$ ipython --no-banner

In [1]: import numpy as np

In [2]: import numpy.linalg as la

In [3]: np.set_printoptions(suppress=True, linewidth=200)

In [4]: E = np.loadtxt("mat.csv", delimiter=",")

In [5]: print(E)
[[ -0.978  -3.      0.67   -2.047   1.775   2.652]
 [-10.543   5.503   3.88   -8.918   0.156  -0.272]
 [ -4.092   3.403  -0.186   0.628   1.382   0.252]
 [ -0.106  10.609   9.557  -0.306  -3.889   0.921]
 [-10.95   11.243  -1.649   3.3    -2.806  -3.42 ]
 [  5.384   0.967  -2.255   0.297  -0.034  -3.444]
 [-13.122 -18.879   0.577  -0.513  -1.956   0.787]
 [ -3.67   18.572  -2.453  -0.959   4.31   -0.785]
 [ -0.867 -13.67   -8.593   4.589  -3.47   -1.651]
 [ -8.617  -1.41   -0.109   3.415  -4.28   -0.318]
 [-17.281   1.219   4.17    1.803   0.582  -1.965]
 [  3.471  13.325  -3.744  -0.905  -1.949   4.06 ]
 [ -1.411   4.133   6.253  -5.436  -2.84   -3.364]
 [-12.956   8.697   2.709   1.056  -0.884  -2.276]
 [  0.047  -0.073  -1.397   0.194  -0.013  -0.693]
 [  2.663   4.882  -5.082  -2.708   0.251  -2.95 ]
 [ -3.027 -11.062  -2.244  -3.973  -0.269  -0.573]
 [  4.539   8.626 -14.451  -1.16    2.366   1.101]
 [ -4.83   10.334  -2.645   1.06   -0.914  -1.716]
 [ 13.807 -10.008  -3.003   0.621  -1.561  -0.048]
 [  5.058  20.131  -1.448  -5.093  -2.571   1.486]
 [  1.255  11.703   7.204  -7.766   3.432  -2.11 ]
 [ -5.828  -7.237   0.499  -7.004  -2.058   1.901]
 [ 10.739   4.708  -4.038   3.388  -1.573  -0.31 ]
 [  5.577  -0.456   3.921   3.846  -2.795  -0.549]
 [ -8.754   8.248  -5.583   1.491  -1.603   0.071]
 [  1.864   1.507  -2.594  -2.12    2.254  -0.297]
 [ -2.31   -0.055   0.328  -0.514   1.338   2.262]
 [  5.104  -4.836   6.902   3.305  -0.125   3.063]
 [  6.142 -13.771  -1.492   5.484  -5.97    1.334]
 [  3.667   0.91   -8.238   3.166  -2.233  -0.348]
 [  5.554  10.197  -4.16   -6.623  -0.096   0.379]
 [ 16.414  10.597   8.404   1.018  -2.034   2.454]
 [  2.742   7.841  -8.49    8.13   -3.526  -0.096]
 [  0.549  17.584 -10.778  -1.057  -3.804   0.141]
 [  4.296  11.071  -5.856   1.157   0.54   -0.208]
 [ 10.898   2.371   0.738   3.036   2.264   0.324]
 [ -5.59   10.159  -0.125   0.863  -0.657  -1.476]
 [ -3.853 -10.72   -5.286  -1.557   5.596   2.647]
 [ -1.568   8.552  -2.033   5.054  -2.324   1.638]
 [  3.627  -7.085  -3.303  -0.266   3.287   1.414]]

In [6]: print(round(float(la.norm(E, 1)), 3), round(float(la.norm(E, np.inf)), 3))
329.354 40.921

In [7]: print(round(la.norm(E[40] - E[5]), 3))
10.196

In [8]: print(np.round(la.norm(E, axis=0), 3))
[46.336 61.952 33.557 23.683 16.439 11.555]

In [9]: hat = E @ la.solve(E.T @ E, E.T)

In [10]: print(la.matrix_rank(np.eye(41) - hat))
35

In [11]: print(np.round(hat @ E[:, 2], 3))
[  0.67    3.88   -0.186   9.557  -1.649  -2.255   0.577  -2.453  -8.593  -0.109   4.17   -3.744   6.253   2.709  -1.397  -5.082  -2.244 -14.451  -2.645  -3.003  -1.448   7.204   0.499  -4.038
   3.921  -5.583  -2.594   0.328   6.902  -1.492  -8.238  -4.16    8.404  -8.49  -10.778  -5.856   0.738  -0.125  -5.286  -2.033  -3.303]

In [12]: print(round(float(np.trace(hat)), 3))
6.0

In [13]: print(np.allclose(hat @ hat, hat))
True

In [14]: arr = np.loadtxt("w.csv", delimiter=",")

In [15]: print(arr)
[[ 79. -54. -45. -81.   0.]
 [-54.  34.  30.  54.   0.]
 [-45.  30.  23.  45.   0.]
 [-81.  54.  45.  79.   0.]
 [  0.   0.   0.   0.  -2.]]

In [16]: vals, V = la.eigvalsh(arr)
---------------------------------------------------------------------------
ValueError                                Traceback (most recent call last)
Cell In[16], line 1
----> 1 vals, V = la.eigvalsh(arr)

ValueError: too many values to unpack (expected 2)

In [17]: vals, V = la.eigh(arr)

In [18]: print(np.round(la.eigvalsh(arr @ arr), 3))
[    4.     4.     4.     4. 48841.]

In [19]: print(round(float(vals.sum()), 3), np.trace(arr))
213.0 213.0

In [20]: print(np.abs(V[:, -1]).round(6).argmax())
0

In [21]: print(np.unique(vals.round(6) + 0, return_counts=True)[1])
[4 1]

In [22]: print(np.round(la.svd(arr, compute_uv=False), 3))
[221.   2.   2.   2.   2.]

In [23]: print(np.round(la.eigvalsh(arr + -3 * np.eye(5)), 3))
[ -5.  -5.  -5.  -5. 218.]

In [24]: print(np.round(np.abs(V[:, -1]), 3))
[0.603 0.402 0.335 0.603 0.   ]

In [25]: print(np.round(V.T @ arr @ V, 3) + 0)
[[ -2.   0.   0.   0.   0.]
 [  0.  -2.   0.   0.   0.]
 [  0.   0.  -2.   0.   0.]
 [  0.   0.   0.  -2.   0.]
 [  0.   0.   0.   0. 221.]]

In [26]: print(vals.round(3))
[ -2.  -2.  -2.  -2. 221.]

In [27]: print(round(np.log10(la.cond(arr))))
2

In [28]: print(la.cond(arr) > 100)
True

In [29]: print(np.round(np.abs(la.svd(arr)[2][-1]), 3))
[0.    0.564 0.503 0.655 0.   ]

In [30]: print([round(float(x), 3) for x in la.svd(arr, compute_uv=False)[:3]])
[221.0, 2.0, 2.0]

In [31]: X = np.load("data.npy")

In [32]: print(X)
[[ 2  0  0  0  0  0]
 [ 0  3  0  0  0  0]
 [-2  3 -1  0  0  0]
 [-2 -1  3  3  0  0]
 [ 0 -3 -3  3  2  0]
 [-3  0  0 -2  0  2]]

In [33]: cov = X.T @ X

In [34]: print(np.allclose(cov, cov.T))
True

In [35]: print(la.matrix_rank(cov))
6

In [36]: print(cov)
[[ 21  -4  -4   0   0  -6]
 [ -4  28   3 -12  -6   0]
 [ -4   3  19   0  -6   0]
 [  0 -12   0  22   6  -4]
 [  0  -6  -6   6   4   0]
 [ -6   0   0  -4   0   4]]

In [37]: print(np.round(la.eigvalsh(cov)[::-1], 3))
[41.094 24.294 18.259 13.37   0.96   0.022]

In [38]: print(np.diag(cov))
[21 28 19 22  4  4]

In [39]: print((X @ X.T).shape)
(6, 6)

In [40]: vals, V = la.eigh(cov)

In [41]: print(np.round(la.eigvalsh(cov @ cov), 3) + 0)
[   0.       0.923  178.754  333.409  590.2   1688.715]

In [42]: print(np.unique(vals.round(6) + 0, return_counts=True)[1])
[1 1 1 1 1 1]

In [43]: print(np.abs(V[:, -1]).round(6).argmax())
1

In [44]: print(np.round(la.eigvalsh(cov + -1 * np.eye(6)), 3))
[-0.978 -0.04  12.37  17.259 23.294 40.094]

In [45]: out = X[0, 0] * X[1:] - np.outer(X[1:, 0], X[0])

In [46]: print(out)
[[ 0  6  0  0  0  0]
 [ 0  6 -2  0  0  0]
 [ 0 -2  6  6  0  0]
 [ 0 -6 -6  6  4  0]
 [ 0  0  0 -4  0  4]]

In [47]: print(la.matrix_rank(out), la.matrix_rank(X))
5 6

In [48]: print(np.flatnonzero(~out.round(6).any(axis=1)))
[]

In [49]: vec = np.array([0, 1, 1, 3, 3, -3])

In [50]: a = np.maximum(out @ vec, 0)

In [51]: print(np.round(np.tanh(out @ vec), 3))
[ 1.     0.999  1.     1.    -1.   ]

In [52]: print(out * (a > 1e-9)[:, None])
[[ 0  6  0  0  0  0]
 [ 0  6 -2  0  0  0]
 [ 0 -2  6  6  0  0]
 [ 0 -6 -6  6  4  0]
 [ 0  0  0  0  0  0]]

In [53]: print(np.maximum(out @ (3 * vec), 0))
[18 12 66 54  0]

In [54]: print(np.flatnonzero(a > 1e-9))
[0 1 2 3]

In [55]: print(a)
[ 6  4 22 18  0]

In [56]: u = np.array([1, 2, 0, 1, 0, 2])

In [57]: out = X + np.outer(u, np.eye(6)[5])

In [58]: print(out)
[[ 2.  0.  0.  0.  0.  1.]
 [ 0.  3.  0.  0.  0.  2.]
 [-2.  3. -1.  0.  0.  0.]
 [-2. -1.  3.  3.  0.  1.]
 [ 0. -3. -3.  3.  2.  0.]
 [-3.  0.  0. -2.  0.  4.]]

In [59]: mat = np.load("out16.npy")

In [60]: print(mat)
[[ 0  0  4  0  0  0  0  0  0  0]
 [ 0  0  0  0  0  0  0  0  2  0]
 [ 0  3  0  0  0  0  0  0  0  0]
 [ 3  0  0  0  0  0  0  0  0  0]
 [ 0  0  0  0  0  0  0  0  0 -5]
 [ 0  0  0  0 -9  0  0  0  0  0]
 [ 0  0  0  5  0  0  0  0  0  0]
 [ 0  0  0  0  0 -3  0  0  0  0]
 [ 0  0  0  0  0  0  0 -2  0  0]
 [ 0  0  0  0  0  0 -4  0  0  0]]

In [61]: print(mat.T @ mat)
[[ 9  0  0  0  0  0  0  0  0  0]
 [ 0  9  0  0  0  0  0  0  0  0]
 [ 0  0 16  0  0  0  0  0  0  0]
 [ 0  0  0 25  0  0  0  0  0  0]
 [ 0  0  0  0 81  0  0  0  0  0]
 [ 0  0  0  0  0  9  0  0  0  0]
 [ 0  0  0  0  0  0 16  0  0  0]
 [ 0  0  0  0  0  0  0  4  0  0]
 [ 0  0  0  0  0  0  0  0  4  0]
 [ 0  0  0  0  0  0  0  0  0 25]]

In [62]: blk = np.stack([mat, -3 * mat, mat[::-1]])

In [63]: print(blk.shape)
(3, 10, 10)

In [64]: print(np.round(la.norm(blk, axis=(1, 2)), 3))
[14.071 42.214 14.071]

In [65]: print(la.matrix_rank(blk.reshape(3, -1)))
2

In [66]: def softmax(z):
    ...:     e = np.exp(z - z.max(axis=-1, keepdims=True))
    ...:     return e / e.sum(axis=-1, keepdims=True)
    ...: 

In [67]: print(np.round(softmax(E[2] + 5), 3) + 0)
[0.    0.79  0.022 0.049 0.105 0.034]

In [68]: print(np.round(softmax(E).sum(axis=1), 3))
[1. 1. 1. 1. 1. 1. 1. 1. 1. 1. 1. 1. 1. 1. 1. 1. 1. 1. 1. 1. 1. 1. 1. 1. 1. 1. 1. 1. 1. 1. 1. 1. 1. 1. 1. 1. 1. 1. 1. 1. 1.]

In [69]: S = E @ E.T / np.sqrt(6)

In [70]: print(np.round(softmax(S)[2] @ E, 3))
[-6.986 15.056 -1.188  0.217  2.012 -1.548]

In [71]: print(round(la.det(mat), 3))
388800.0

In [72]: print((mat - mat.T) / 2)
[[ 0.   0.   2.  -1.5  0.   0.   0.   0.   0.   0. ]
 [ 0.   0.  -1.5  0.   0.   0.   0.   0.   1.   0. ]
 [-2.   1.5  0.   0.   0.   0.   0.   0.   0.   0. ]
 [ 1.5  0.   0.   0.   0.   0.  -2.5  0.   0.   0. ]
 [ 0.   0.   0.   0.   0.   4.5  0.   0.   0.  -2.5]
 [ 0.   0.   0.   0.  -4.5  0.   0.   1.5  0.   0. ]
 [ 0.   0.   0.   2.5  0.   0.   0.   0.   0.   2. ]
 [ 0.   0.   0.   0.   0.  -1.5  0.   0.   1.   0. ]
 [ 0.  -1.   0.   0.   0.   0.   0.  -1.   0.   0. ]
 [ 0.   0.   0.   0.   2.5  0.  -2.   0.   0.   0. ]]

In [73]: print(la.matrix_power(mat, 3))
[[   0    0    0    0    0    0    0    0   24    0]
 [   0    0    0    0    0   12    0    0    0    0]
 [   0    0    0    0    0    0    0  -12    0    0]
 [   0   36    0    0    0    0    0    0    0    0]
 [   0    0    0  100    0    0    0    0    0    0]
 [   0    0    0    0    0    0 -180    0    0    0]
 [   0    0   60    0    0    0    0    0    0    0]
 [   0    0    0    0    0    0    0    0    0 -135]
 [   0    0    0    0  -54    0    0    0    0    0]
 [ -60    0    0    0    0    0    0    0    0    0]]

In [74]: print(np.round(softmax(10 * mat[4]), 3) + 0)
[0.111 0.111 0.111 0.111 0.111 0.111 0.111 0.111 0.111 0.   ]

In [75]: S = mat @ mat.T / np.sqrt(10)

In [76]: print(np.round(softmax(S), 3) + 0)
[[0.946 0.006 0.006 0.006 0.006 0.006 0.006 0.006 0.006 0.006]
 [0.08  0.282 0.08  0.08  0.08  0.08  0.08  0.08  0.08  0.08 ]
 [0.038 0.038 0.657 0.038 0.038 0.038 0.038 0.038 0.038 0.038]
 [0.038 0.038 0.038 0.657 0.038 0.038 0.038 0.038 0.038 0.038]
 [0.    0.    0.    0.    0.997 0.    0.    0.    0.    0.   ]
 [0.    0.    0.    0.    0.    1.    0.    0.    0.    0.   ]
 [0.    0.    0.    0.    0.    0.    0.997 0.    0.    0.   ]
 [0.038 0.038 0.038 0.038 0.038 0.038 0.038 0.657 0.038 0.038]
 [0.08  0.08  0.08  0.08  0.08  0.08  0.08  0.08  0.282 0.08 ]
 [0.006 0.006 0.006 0.006 0.006 0.006 0.006 0.006 0.006 0.946]]

In [77]: print(softmax(S).round(6).argmax(axis=1))
[0 1 2 3 4 5 6 7 8 9]

In [78]: print(np.round(softmax(S)[4] @ mat, 3))
[ 0.001  0.001  0.001  0.002 -0.003 -0.001 -0.001 -0.001  0.001 -4.983]

In [79]: print(np.round(softmax(S + np.triu(np.full(S.shape, -np.inf), 1)), 3) + 0)
[[1.    0.    0.    0.    0.    0.    0.    0.    0.    0.   ]
 [0.22  0.78  0.    0.    0.    0.    0.    0.    0.    0.   ]
 [0.052 0.052 0.896 0.    0.    0.    0.    0.    0.    0.   ]
 [0.049 0.049 0.049 0.852 0.    0.    0.    0.    0.    0.   ]
 [0.    0.    0.    0.    0.999 0.    0.    0.    0.    0.   ]
 [0.    0.    0.    0.    0.    1.    0.    0.    0.    0.   ]
 [0.    0.    0.    0.    0.    0.    0.998 0.    0.    0.   ]
 [0.041 0.041 0.041 0.041 0.041 0.041 0.041 0.711 0.    0.   ]
 [0.087 0.087 0.087 0.087 0.087 0.087 0.087 0.087 0.307 0.   ]
 [0.006 0.006 0.006 0.006 0.006 0.006 0.006 0.006 0.006 0.946]]

In [80]: M = np.load("x.npy")

In [81]: print(M)
[[0 0 1 0 0]
 [0 0 0 0 1]
 [1 0 0 0 0]
 [0 0 0 0 0]
 [0 1 0 0 0]]

In [82]: print(np.argwhere(np.triu(M)))
[[0 2]
 [1 4]]

In [83]: print(M.sum(axis=0))
[1 1 1 0 1]

In [84]: low = np.diag(M.sum(axis=1)) - M

In [85]: print((la.eigvalsh(low) < 1e-8).sum())
3

In [86]: print(low @ np.ones(5))
[0. 0. 0. 0. 0.]

In [87]: print(la.matrix_rank(low))
2

In [88]: print(low)
[[ 1  0 -1  0  0]
 [ 0  1  0  0 -1]
 [-1  0  1  0  0]
 [ 0  0  0  0  0]
 [ 0 -1  0  0  1]]

In [89]: print(np.round(la.norm(low, 2) / la.norm(low), 3))
0.707

In [90]: print(la.matrix_rank(low, rtol=0.1))
2

In [91]: print(la.cond(low) > 100)
True

In [92]: print([round(float(x), 3) for x in la.svd(low, compute_uv=False)[:3]])
[2.0, 2.0, 0.0]
